In [1]: import numpy as np

In [2]: np.set_printoptions(precision=2, suppress=True, linewidth=120)

In [3]: K = np.load("layer9.npy")

In [4]: K
Out[4]: 
array([[1.  , 0.  , 0.  ],
       [0.5 , 0.5 , 0.  ],
       [0.  , 0.33, 0.67]])

In [5]: np.poly(K)
Out[5]: array([ 1.  , -2.17,  1.5 , -0.34])

In [6]: np.round(np.linalg.det(2 * K), 2), round(np.linalg.det(K), 2)
Out[6]: (np.float64(2.68), np.float64(0.34))

In [7]: round(np.linalg.det(K[::-1]), 2)
Out[7]: np.float64(-0.34)

In [8]: np.round(np.prod(np.diag(K)), 2), round(np.linalg.det(K), 2)
Out[8]: (np.float64(0.34), np.float64(0.34))

In [9]: [int(np.linalg.matrix_rank(np.linalg.matrix_power(K, p))) for p in range(1, 4)]
Out[9]: [3, 3, 3]

In [10]: A = np.load("run17.npy")

In [11]: A
Out[11]: 
array([[ 1, -1,  1],
       [ 1,  0,  0],
       [ 1,  1,  1]])

In [12]: th = np.radians(72)

In [13]: R = np.eye(3)

In [14]: R[0, 0] = R[1, 1] = np.cos(th)

In [15]: R[0, 1], R[1, 0] = -np.sin(th), np.sin(th)

In [16]: R
Out[16]: 
array([[ 0.31, -0.95,  0.  ],
       [ 0.95,  0.31,  0.  ],
       [ 0.  ,  0.  ,  1.  ]])

In [17]: A2 = A @ R.T

In [18]: round(float(np.linalg.det(R)), 2), round(np.trace(R), 2)
Out[18]: (1.0, np.float64(1.62))

In [19]: np.allclose(np.linalg.norm(A, axis=1), np.linalg.norm(A2, axis=1))
Out[19]: True

In [20]: np.linalg.svd(A, compute_uv=False), np.linalg.svd(A2, compute_uv=False)
Out[20]: (array([2.14, 1.41, 0.66]), array([2.14, 1.41, 0.66]))

In [21]: rng = np.random.default_rng(65203)

In [22]: lab = rng.permutation(3)

In [23]: A2 = R[:, lab] * rng.choice([-1, 1], 3)

In [24]: A2
Out[24]: 
array([[-0.  ,  0.95,  0.31],
       [-0.  , -0.31,  0.95],
       [-1.  , -0.  ,  0.  ]])

In [25]: U, _, Vh = np.linalg.svd(R.T @ A2)

In [26]: np.round(U @ Vh, 2) + 0
Out[26]: 
array([[ 0.,  0.,  1.],
       [ 0., -1.,  0.],
       [-1.,  0.,  0.]])

In [27]: mat = np.load("m.npy")

In [28]: mat
Out[28]: 
array([[-2,  0, -1,  2],
       [ 0, -2,  0, -1],
       [-1,  0, -2,  0],
       [ 2, -1,  0, -2]])

In [29]: lab = rng.permutation(4)

In [30]: lab
Out[30]: array([2, 1, 0, 3])

In [31]: A2 = mat[lab][:, lab]

In [32]: np.diag(A2)
Out[32]: array([-2, -2, -2, -2])

In [33]: np.round(np.linalg.det(A2), 2), round(float(np.linalg.det(mat[lab])), 2)
Out[33]: (np.float64(-7.0), 7.0)

In [34]: np.sort(np.abs(np.linalg.eigvals(A2)))
Out[34]: array([0.41, 1.59, 2.41, 4.41])

In [35]: np.trace(A2)
Out[35]: np.int64(-8)

In [36]: np.einsum("ij,ji->", mat, mat)
Out[36]: np.int64(28)

In [37]: np.einsum("ii->", mat)
Out[37]: np.int64(-8)

In [38]: np.poly(mat)
Out[38]: array([ 1.,  8., 18.,  8., -7.])

In [39]: evals, vecs = np.linalg.eig(mat)

In [40]: evals
Out[40]: array([ 0.41, -4.41, -1.59, -2.41])

In [41]: round(float(np.prod(evals)), 2)
Out[41]: -7.0

In [42]: np.sort(np.linalg.eigvals(np.linalg.inv(mat)))
Out[42]: array([-0.63, -0.41, -0.23,  2.41])

In [43]: J = np.load("case9.npy")

In [44]: J
Out[44]: 
array([[ 0., -3., -3.],
       [ 5.,  5.,  0.],
       [ 0.,  0.,  2.]])

In [45]: P = np.triu(np.array([[-2, -2, -2], [1, -1, 2], [-2, 0, 1]]), 1) + np.eye(3)

In [46]: A2 = P @ J @ np.linalg.inv(P)

In [47]: np.linalg.matrix_rank(A2)
Out[47]: np.int64(3)

In [48]: np.poly(A2)
Out[48]: array([  1.,  -7.,  25., -30.])

In [49]: w1 = np.array([[-1, -1, -2, 7, -5, 3], [-4, 7, -8, 0, -1, 2], [-7, 9, 3, 3, 9, 5]])

In [50]: coef = np.array([-3, 0, -1, -1, -3, -3])

In [51]: H = np.maximum(J @ w1 + coef, 0)

In [52]: (H > 0).mean(axis=0)
Out[52]: array([0.33, 0.67, 0.67, 0.67, 0.33, 0.67])

In [53]: H
Out[53]: 
array([[30.,  0., 14.,  0.,  0.,  0.],
       [ 0., 30.,  0., 34.,  0., 22.],
       [ 0., 18.,  5.,  5., 15.,  7.]])

In [54]: (H > 0).astype(int)
Out[54]: 
array([[1, 0, 1, 0, 0, 0],
       [0, 1, 0, 1, 0, 1],
       [0, 1, 1, 1, 1, 1]])

In [55]: np.linalg.matrix_rank(H)
Out[55]: np.int64(3)

In [56]: Z = np.array([[3, 2], [1, 0], [0, -3], [1, -2], [2, 0], [-3, -3]])

In [57]: w1 @ Z
Out[57]: 
array([[-16, -19],
       [-13,  10],
       [ -6, -44]])

In [58]: u = np.array([8, 3, 0])

In [59]: A2 = J + np.outer(u, np.eye(3)[1])

In [60]: np.linalg.matrix_rank(A2 - J)
Out[60]: np.int64(1)

In [61]: A2
Out[61]: 
array([[ 0.,  5., -3.],
       [ 5.,  8.,  0.],
       [ 0.,  0.,  2.]])

In [62]: m1 = np.load("a.npy")

In [63]: m1
Out[63]: 
array([[0, 1, 1],
       [1, 0, 1],
       [1, 1, 0]])

In [64]: [round(float(np.linalg.det(m1[:i, :i])), 2) + 0 for i in range(1, 4)]
Out[64]: [0.0, -1.0, 2.0]

In [65]: X = np.load("out4.npy")

In [66]: X
Out[66]: 
array([[4., 0., 3., 3.],
       [0., 4., 0., 0.],
       [3., 0., 4., 3.],
       [3., 0., 3., 4.]])

In [67]: x0 = np.ones(4)

In [68]: for _ in range(3):
    ...:     x0 = X @ x0
    ...:     x0 /= np.linalg.norm(x0)
    ...:     print(round(x0 @ X @ x0, 2))
    ...: 
9.7
9.95
9.99

In [69]: round(float(np.linalg.eigvalsh(X)[-1]), 2)
Out[69]: 10.0
